% ipython --no-banner

In [1]: import numpy as np

In [2]: from numpy import linalg as LA

In [3]: np.set_printoptions(precision=2, suppress=True, linewidth=140)

In [4]: feats = np.loadtxt("sample5.csv", delimiter=",")

In [5]: print(feats)
[[-1.1   2.17  0.7  -0.6 ]
 [-0.1   0.23 -0.4  -0.7 ]
 [-0.8   1.64  1.    0.9 ]
 [ 0.8  -1.55 -0.5  -0.9 ]
 [ 1.9  -3.94  1.4   1.5 ]
 [ 0.3  -0.68 -0.4   0.6 ]
 [-0.4   0.83 -1.   -0.5 ]
 [-0.4   0.7   0.   -1.2 ]
 [ 0.9  -1.86  1.4   0.9 ]
 [ 0.1  -0.21 -0.3  -0.9 ]
 [-1.    1.71  0.4   0.  ]
 [-0.7   1.48 -0.3   0.4 ]
 [ 0.6  -1.26  0.8   0.5 ]
 [-0.7   1.44  1.1  -1.4 ]
 [ 0.3  -0.65  0.1  -0.9 ]
 [-1.    1.93 -0.2  -1.4 ]
 [-1.2   2.38  0.2   1.2 ]
 [ 0.4  -0.74  0.8   0.  ]
 [-0.5   0.98  2.3   0.4 ]
 [-0.1   0.29  1.7  -1.4 ]
 [-0.5   0.84 -0.1  -1.5 ]
 [ 0.4  -0.67  0.1  -1.7 ]
 [ 0.1  -0.32  0.8   0.2 ]
 [-0.2   0.53  2.1   1.3 ]
 [ 0.9  -1.91  0.4  -1.3 ]
 [-0.2   0.33  1.3  -0.7 ]]

In [6]: U, sv, Vt = LA.svd(feats)

In [7]: print(sv)
[8.43 5.38 4.58 0.22]

In [8]: print(np.argmax(sv[:-1] / (sv[1:] + 1e-6)) + 1)
3

In [9]: A2 = U[:, :3] @ np.diag(sv[:3]) @ Vt[:3]

In [10]: print(LA.matrix_rank(A2))
3

In [11]: print(np.round(np.abs(feats - A2).max(), 2))
0.12

In [12]: print(LA.matrix_rank(feats, rtol=0.05))
3

In [13]: z = feats[:, 2] > np.median(feats[:, 2])

In [14]: f = feats[z].mean(axis=0) - feats[~z].mean(axis=0)

In [15]: print(np.round((((feats - feats.mean(axis=0)) @ f > 0) == z).mean(), 2))
0.88

In [16]: dist = LA.norm(feats[:, None] - feats[None], axis=-1)

In [17]: print(dist.shape)
(26, 26)

In [18]: print(LA.matrix_rank(dist ** 2))
6

In [19]: print(np.unravel_index(dist.round(6).argmax(), dist.shape))
(np.int64(4), np.int64(15))

In [20]: print((dist + 1e9 * np.eye(26)).round(6).argmin(axis=1))
[10  9 10 24  8 22  1 20 12  1  0 10 17  0  9 20  2 22 23 25  7 14 17 18  3 19]

In [21]: print(dist.mean(axis=1).argmax())
4

In [22]: print(dist[:5, :5])
[[0.   2.45 1.65 4.36 7.16]
 [2.45 0.   2.65 2.01 5.43]
 [1.65 2.65 0.   4.27 6.24]
 [4.36 2.01 4.27 0.   4.04]
 [7.16 5.43 6.24 4.04 0.  ]]
